% python3 -q
>>> import numpy as np
>>> from numpy import linalg as LA
>>> np.set_printoptions(precision=3, suppress=True, linewidth=200)
>>> m1 = np.load("run9.npy")
>>> print(m1)
[[4. 3. 0. 0. 0. 0.]
 [3. 4. 0. 0. 0. 0.]
 [0. 0. 4. 3. 3. 3.]
 [0. 0. 3. 4. 3. 3.]
 [0. 0. 3. 3. 4. 3.]
 [0. 0. 3. 3. 3. 4.]]
>>> x0 = np.array([2, 0, 2, 2, -3, 3])
>>> a = np.maximum(m1 @ x0, 0)
>>> print(np.maximum(m1 @ (3 * x0), 0))
[24. 18. 42. 42. 27. 45.]
>>> print(np.tanh(m1 @ x0))
[1. 1. 1. 1. 1. 1.]
>>> f, v = m1[1], m1[2]
>>> print(f @ v)
0.0
>>> p = (f @ v) / (f @ f) * f
>>> print(np.outer(f, v))
[[ 0.  0. 12.  9.  9.  9.]
 [ 0.  0. 16. 12. 12. 12.]
 [ 0.  0.  0.  0.  0.  0.]
 [ 0.  0.  0.  0.  0.  0.]
 [ 0.  0.  0.  0.  0.  0.]
 [ 0.  0.  0.  0.  0.  0.]]
>>> print(v - p)
[0. 0. 4. 3. 3. 3.]
>>> print(p)
[0. 0. 0. 0. 0. 0.]
>>> print(LA.matrix_rank(np.outer(f, v)))
1
>>> M2 = LA.inv(m1)
>>> print(np.round(LA.det(m1) * LA.det(M2), 3))
1.0
>>> print(round(LA.slogdet(m1)[0], 3))
1.0
>>> print(LA.det(m1) * M2)
[[ 52. -39.   0.   0.   0.   0.]
 [-39.  52.   0.   0.   0.   0.]
 [  0.   0.  70. -21. -21. -21.]
 [  0.   0. -21.  70. -21. -21.]
 [  0.   0. -21. -21.  70. -21.]
 [  0.   0. -21. -21. -21.  70.]]
>>> print(np.allclose(M2, m1.T))
False
>>> print(np.round(LA.norm(m1[4], 1), 3), round(float(LA.norm(m1[4], np.inf)), 3))
13.0 4.0
>>> print(LA.norm(m1, axis=1).argmax())
2
>>> print(LA.norm(m1, axis=1))
[5.    5.    6.557 6.557 6.557 6.557]
>>> print(LA.norm(m1, axis=0))
[5.    5.    6.557 6.557 6.557 6.557]
>>> print(np.round(LA.norm(m1, 2), 3))
13.0
